$ python -q
>>> import numpy as np
>>> import numpy.linalg as la
>>> np.set_printoptions(precision=2, suppress=True, linewidth=100, legacy="1.25")
>>> def rnd(a):
...     return np.round(a, 2) + 0
... 
>>> m1 = np.load("test19.npy")
>>> m1
array([[52., 63., 21., 14., 21.,  0., 56., 49.],
       [63., 84., 27., 18., 27.,  0., 72., 63.],
       [21., 27., 12.,  6.,  9.,  0., 24., 21.],
       [14., 18.,  6.,  7.,  6.,  0., 16., 14.],
       [21., 27.,  9.,  6., 12.,  0., 24., 21.],
       [ 0.,  0.,  0.,  0.,  0.,  3.,  0.,  0.],
       [56., 72., 24., 16., 24.,  0., 67., 56.],
       [49., 63., 21., 14., 21.,  0., 56., 52.]])
>>> ev, vecs = la.eigh(m1)
>>> x0 = np.array([9, -6, 8, 5, -3, -9, 1, -9])
>>> np.abs(m1).sum(axis=1).max(), np.abs(ev).max()
(354.0, 268.0)
>>> rnd(vecs * np.abs(ev) @ vecs.T)
array([[52., 63., 21., 14., 21.,  0., 56., 49.],
       [63., 84., 27., 18., 27.,  0., 72., 63.],
       [21., 27., 12.,  6.,  9.,  0., 24., 21.],
       [14., 18.,  6.,  7.,  6.,  0., 16., 14.],
       [21., 27.,  9.,  6., 12.,  0., 24., 21.],
       [ 0.,  0.,  0.,  0.,  0.,  3.,  0.,  0.],
       [56., 72., 24., 16., 24.,  0., 67., 56.],
       [49., 63., 21., 14., 21.,  0., 56., 52.]])
>>> rnd(la.eigvalsh(m1[1:, 1:]))
array([  3.,   3.,   3.,   3.,   3.,   3., 219.])
>>> rnd(np.sort(la.eigvals(m1).real))
array([  3.,   3.,   3.,   3.,   3.,   3.,   3., 268.])
>>> (la.matrix_power((m1 != 0) + (m1.T != 0) + np.eye(8), 8) > 0).astype(int)
array([[1, 1, 1, 1, 1, 0, 1, 1],
       [1, 1, 1, 1, 1, 0, 1, 1],
       [1, 1, 1, 1, 1, 0, 1, 1],
       [1, 1, 1, 1, 1, 0, 1, 1],
       [1, 1, 1, 1, 1, 0, 1, 1],
       [0, 0, 0, 0, 0, 1, 0, 0],
       [1, 1, 1, 1, 1, 0, 1, 1],
       [1, 1, 1, 1, 1, 0, 1, 1]])
>>> other = m1 / np.sqrt((m1 ** 2).mean(axis=1, keepdims=True))
>>> la.matrix_rank(m1 - m1.mean(axis=1, keepdims=True))
7
>>> rnd(la.norm(other, axis=1))
array([2.83, 2.83, 2.83, 2.83, 2.83, 2.83, 2.83, 2.83])
>>> la.matrix_rank(other) == la.matrix_rank(m1)
True
>>> rnd(other[5])
array([0.  , 0.  , 0.  , 0.  , 0.  , 2.83, 0.  , 0.  ])
>>> [round(float(x), 2) for x in la.svd(m1, compute_uv=False)[:3]]
[268.0, 3.0, 3.0]
>>> mat = np.load("sample4.npy")
>>> mat
array([[  0,   5,  -6,  -1,   1],
       [ -6,   3, -15,   3,  -7],
       [ -9,   1,  -1,   6,  -1],
       [ -5,   5,   3,  -1,  -1],
       [  0,   5,  -6,  -1,   1],
       [  0,   0,   0,   0,   0],
       [  0,   5,  -6,  -1,   1],
       [ -6,  -2,  -9,   4,  -8],
       [-17,   5,   4,   0,   4],
       [ -5,   5,   3,  -1,  -1],
       [ -8,  14,  -7,  -8,   7],
       [  0,   5,  -6,  -1,   1],
       [  0,   5,  -6,  -1,   1],
       [-15,  -6,  -4,  11, -10],
       [  0,   0,   0,   0,   0],
       [ -6,  -2,  -9,   4,  -8],
       [  0,   0,   0,   0,   0],
       [-14,   1,   8,   6,  -3],
       [  0,   0,   0,   0,   0],
       [  0,   0,   0,   0,   0],
       [-14,   1,   8,   6,  -3],
       [-11,   8, -12,   2,  -8],
       [  0,   0,   0,   0,   0],
       [ -9,   1,  -1,   6,  -1],
       [  0,   0,   0,   0,   0],
       [-13,  19,  -4,  -9,   6],
       [ -6,  -2,  -9,   4,  -8],
       [-15,  -6,  -4,  11, -10],
       [ -6,   3, -15,   3,  -7],
       [-11,   3,  -6,   3,  -9]])
>>> Xc = mat - mat.mean(axis=0)
>>> vecs = la.svd(Xc)[2][:3]
>>> other = Xc - Xc @ vecs.T @ vecs
>>> rnd(np.diag(vecs.T @ vecs))
array([0.89, 0.56, 0.88, 0.31, 0.36])
>>> rnd(la.norm(other) / la.norm(Xc))
0.17
>>> la.norm(other, axis=1).round(6).argmax()
8
>>> hat = mat @ la.solve(mat.T @ mat, mat.T)
>>> rnd(la.eigvalsh(hat))
array([0., 0., 0., 0., 0., 0., 0., 0., 0., 0., 0., 0., 0., 0., 0., 0., 0., 0., 0., 0., 0., 0., 0.,
       0., 0., 1., 1., 1., 1., 1.])
>>> np.allclose(hat @ hat, hat)
True
>>> rnd(np.diag(hat))
array([0.1 , 0.18, 0.25, 0.17, 0.1 , 0.  , 0.1 , 0.13, 0.49, 0.17, 0.38, 0.1 , 0.1 , 0.25, 0.  ,
       0.13, 0.  , 0.27, 0.  , 0.  , 0.27, 0.27, 0.  , 0.25, 0.  , 0.45, 0.13, 0.25, 0.18, 0.25])
>>> W0 = np.array([[0, -8, -7, -9, 0, 0, 4],
...     [0, 0, 9, -8, -3, 4, -5],
...     [0, 0, 0, -9, -7, 5, 7],
...     [0, 0, 0, 0, 1, 9, -7],
...     [0, 0, 0, 0, 0, 8, -9],
...     [0, 0, 0, 0, 0, 0, -7],
...     [0, 0, 0, 0, 0, 0, 0]])
>>> W0
array([[ 0, -8, -7, -9,  0,  0,  4],
       [ 0,  0,  9, -8, -3,  4, -5],
       [ 0,  0,  0, -9, -7,  5,  7],
       [ 0,  0,  0,  0,  1,  9, -7],
       [ 0,  0,  0,  0,  0,  8, -9],
       [ 0,  0,  0,  0,  0,  0, -7],
       [ 0,  0,  0,  0,  0,  0,  0]])
>>> x0 = np.array([2, -1, 1, -1, 3, 0, -3])
>>> W0 @ np.ones(7)
array([-20.,  -3.,  -4.,   3.,  -1.,  -7.,   0.])
>>> la.norm(W0 @ x0) <= la.norm(W0, 2) * la.norm(x0) + 1e-9
True
>>> W0 @ np.eye(7)[4]
array([ 0., -3., -7.,  1.,  0.,  0.,  0.])
